In [1]: import numpy as np

In [2]: from numpy import linalg as LA

In [3]: np.set_printoptions(suppress=True, linewidth=200)

In [4]: data = np.load("out0.npy")

In [5]: print(data)
[[-3.  4.  0.]
 [ 4. -2.  4.]
 [ 0.  4.  3.]]

In [6]: r0 = np.array([2, 1, 3])

In [7]: other = data + np.outer(r0, np.eye(3)[2])

In [8]: other
Out[8]: 
array([[-3.,  4.,  2.],
       [ 4., -2.,  5.],
       [ 0.,  4.,  6.]])

In [9]: LA.matrix_rank(other - data)
Out[9]: np.int64(1)

In [10]: print(round(float(LA.det(other) / LA.det(data)), 2), round(float(1 + LA.solve(data, r0)[2]), 2))
1.78 1.78

In [11]: round(np.log10(LA.cond(data)))
Out[11]: 1

In [12]: round(float(LA.norm(data, 2) / LA.norm(data)), 2)
Out[12]: 0.79

In [13]: [round(float(x), 2) for x in LA.svd(data, compute_uv=False)[:3]]
Out[13]: [7.29, 5.72, 0.43]

In [14]: print(np.argsort(-LA.norm(data, axis=0).round(6), kind="stable")[:3])
[1 0 2]

In [15]: print(np.round(np.abs(LA.svd(data)[2][-1]), 2))
[0.71 0.46 0.53]

In [16]: print(LA.matrix_rank(data, rtol=0.1))
2

In [17]: LA.cond(data) > 100
Out[17]: np.False_

In [18]: Uu, sig, Vh = LA.svd(data)

In [19]: np.argmax(sig[:-1] / (sig[1:] + 1e-6)) + 1
Out[19]: np.int64(2)

In [20]: other = Uu[:, :2] @ np.diag(sig[:2]) @ Vh[:2]

In [21]: other.round(2)
Out[21]: 
array([[-2.78,  4.14, -0.16],
       [ 4.14, -1.91,  3.89],
       [-0.16,  3.89,  3.12]])

In [22]: round(np.abs(data - other).max(), 2)
Out[22]: np.float64(0.22)

In [23]: feats = np.array([[0.4, 0.5, -0.2],
    ...:     [0.3, -0.5, 0.2],
    ...:     [-0.5, -2.0, -0.3],
    ...:     [0.4, -0.7, -0.2],
    ...:     [-1.3, 0.7, 1.2],
    ...:     [0.5, -1.6, -1.8],
    ...:     [-0.1, 1.1, 0.1],
    ...:     [1.1, -0.8, -1.7]])

In [24]: feats[:, 0] *= 20

In [25]: feats
Out[25]: 
array([[  8. ,   0.5,  -0.2],
       [  6. ,  -0.5,   0.2],
       [-10. ,  -2. ,  -0.3],
       [  8. ,  -0.7,  -0.2],
       [-26. ,   0.7,   1.2],
       [ 10. ,  -1.6,  -1.8],
       [ -2. ,   1.1,   0.1],
       [ 22. ,  -0.8,  -1.7]])

In [26]: x = np.array([2, 1, 5])

In [27]: rhs = feats @ x

In [28]: b, lr = np.zeros(3), 1 / LA.norm(feats, 2) ** 2

In [29]: for i in range(30):
    ...:     b -= lr * feats.T @ (feats @ b - rhs)
    ...:     if i % 10 == 0: print(i, round(LA.norm(feats @ b - rhs), 2))
    ...: 
0 11.1
10 10.48
20 9.91

In [30]: b.round(2)
Out[30]: array([1.72, 0.44, 0.25])

In [31]: np.round(LA.cond(feats), 2)
Out[31]: np.float64(34.32)

In [32]: W = np.array([[1, 1, 1, 0, 3], [2, 2, 0, 3, 0], [3, 0, 3, 2, 0]])

In [33]: b = np.array([-2, 2, 1, 1, 2])

In [34]: act = np.maximum(feats @ W + b, 0)

In [35]: (act > 0).astype(int)
Out[35]: 
array([[1, 1, 1, 1, 1],
       [1, 1, 1, 0, 1],
       [0, 0, 0, 0, 0],
       [1, 1, 1, 0, 1],
       [0, 0, 0, 1, 0],
       [0, 1, 1, 0, 1],
       [0, 1, 0, 1, 0],
       [1, 1, 1, 0, 1]])

In [36]: basis = np.array([[1, 2, 4], [3, 2, 2], [1, 1, 4], [0, 5, 4], [5, 2, 4]])

In [37]: print((act @ basis).round(6).argmax(axis=1))
[2 2 0 2 1 0 1 2]

In [38]: W @ basis
Out[38]: 
array([[20, 11, 22],
       [ 8, 23, 24],
       [ 6, 19, 32]])

In [39]: round(np.log10(LA.cond(feats)))
Out[39]: 2

In [40]: LA.matrix_rank(feats, rtol=0.1)
Out[40]: np.int64(1)

In [41]: print(round(LA.norm(feats, 2) / LA.norm(feats), 2))
1.0

In [42]: x = np.array([0, 0, 0])

In [43]: rhs = feats @ x

In [44]: print(rhs)
[0. 0. 0. 0. 0. 0. 0. 0.]

In [45]: np.round(LA.solve(feats.T @ feats, feats.T @ rhs), 2)
Out[45]: array([0., 0., 0.])

In [46]: rng = np.random.default_rng(603)

In [47]: rhs = rhs + 0.1 * rng.normal(size=8)

In [48]: print(rhs.round(2) + 0)
[-0.1   0.01 -0.03 -0.02  0.   -0.07 -0.17 -0.02]

In [49]: b, *_ = LA.lstsq(feats, rhs)

In [50]: np.round(feats.T @ (rhs - feats @ b), 2) + 0
Out[50]: array([0., 0., 0.])

In [51]: proj = np.triu(np.array([[1, 4, 3], [2, 5, 4], [4, -3, -5]]), 1) + np.eye(3)

In [52]: other = proj @ data @ LA.inv(proj)

In [53]: np.trace(other), np.trace(data)
Out[53]: (np.float64(-2.0), np.float64(-2.0))

In [54]: proj @ data - data @ proj
Out[54]: 
array([[ 16.,  16.,  18.],
       [  0.,   0.,   8.],
       [  0.,   0., -16.]])

In [55]: np.round(LA.det(other), 2)
Out[55]: np.float64(18.0)

In [56]: E = np.load("w.npy")

In [57]: E
Out[57]: 
array([[  1.4,   0.8,  -0.4,   0. ,  -2.6,   1.3],
       [  0.6,   0. ,  -0.4,  -0.1,   1.4,  -0.4],
       [  0.1,   0.3,  -1. ,   1.6,  -0.1,   1.1],
       [ -0.3,   0.5,  -2.6,  -0.1,  -1.7,  -0.8],
       [  0.4,   1.8,  -0.7,  -0.9,  -0.7,  -2. ],
       [ -1.3,   1.9,   1.2,   0.8,  -2.8,  -1.3],
       [  1.3,  -0.9,  -1.4,   1.4,   1.3,  -1. ],
       [ -0.4,  -1.2,  -0.6,  -1.3,  -0.9,   0. ],
       [  2. ,   0. ,  34. , -24. ,  10. ,   4. ],
       [  0.3,  -1. ,   0.1,   0.6,   0.3,   1.3],
       [ -1.6,  -0.5,   1.1,   0.5,  -0.9,  -0.9],
       [ -1.2,   0.6,  -1.5,  -0.3,  -0.4,  -0.6]])

In [58]: other = E / LA.norm(E, axis=1, keepdims=True)

In [59]: cov = other @ other.T

In [60]: print(np.round(np.degrees(np.arccos(np.clip(cov[7, 1], -1, 1))), 2))
109.19

In [61]: np.argwhere(np.triu(np.abs(cov) > 0.95, 1))
Out[61]: array([], shape=(0, 2), dtype=int64)

In [62]: (np.abs(cov) > 0.9).astype(int)
Out[62]: 
array([[1, 0, 0, 0, 0, 0, 0, 0, 0, 0, 0, 0],
       [0, 1, 0, 0, 0, 0, 0, 0, 0, 0, 0, 0],
       [0, 0, 1, 0, 0, 0, 0, 0, 0, 0, 0, 0],
       [0, 0, 0, 1, 0, 0, 0, 0, 0, 0, 0, 0],
       [0, 0, 0, 0, 1, 0, 0, 0, 0, 1, 0, 0],
       [0, 0, 0, 0, 0, 1, 0, 0, 0, 0, 0, 0],
       [0, 0, 0, 0, 0, 0, 1, 0, 0, 0, 0, 0],
       [0, 0, 0, 0, 0, 0, 0, 1, 0, 0, 0, 0],
       [0, 0, 0, 0, 0, 0, 0, 0, 1, 0, 0, 0],
       [0, 0, 0, 0, 1, 0, 0, 0, 0, 1, 0, 0],
       [0, 0, 0, 0, 0, 0, 0, 0, 0, 0, 1, 0],
       [0, 0, 0, 0, 0, 0, 0, 0, 0, 0, 0, 1]])

In [63]: cov = E.T @ E

In [64]: LA.matrix_rank(cov)
Out[64]: np.int64(6)

In [65]: print(np.round(LA.eigvalsh(cov)[::-1], 2))
[1865.69   31.6    14.54   11.74    8.14    3.13]

In [66]: print(np.diag(cov))
[  14.21   11.69 1171.8   584.38  123.51   29.25]

In [67]: (E @ E.T).shape
Out[67]: (12, 12)

In [68]: np.allclose(cov, cov.T)
Out[68]: True

In [69]: W0 = np.load("layer13.npy")

In [70]: W0
Out[70]: 
array([[ 40,   4, -30,  18, -18,  12, -14],
       [  4,  46, -15,  13,  43,  -2, -15],
       [-30, -15,  42, -17,   4, -17,  17],
       [ 18,  13, -17,  22,   7,  23, -32],
       [-18,  43,   4,   7,  54,  -3, -15],
       [ 12,  -2, -17,  23,  -3,  38, -41],
       [-14, -15,  17, -32, -15, -41,  54]])

In [71]: dist = LA.norm(E[:, None] - E[None], axis=-1)

In [72]: dist[0].round(2)
Out[72]: array([ 0.  ,  4.49,  3.34,  3.61,  4.17,  4.3 ,  5.13,  3.68, 43.89,  3.67,  4.57,  4.07])

In [73]: np.flatnonzero(dist[0] < dist.mean() / 2)
Out[73]: array([ 0,  1,  2,  3,  4,  5,  7,  9, 10, 11])

In [74]: np.round(LA.norm(E, axis=1), 2)
Out[74]: array([ 3.35,  1.63,  2.21,  3.26,  3.03,  4.11,  3.02,  2.11, 43.03,  1.8 ,  2.43,  2.16])

In [75]: dist[0].round(6).argsort(kind="stable")[:4]
Out[75]: array([0, 2, 3, 9])
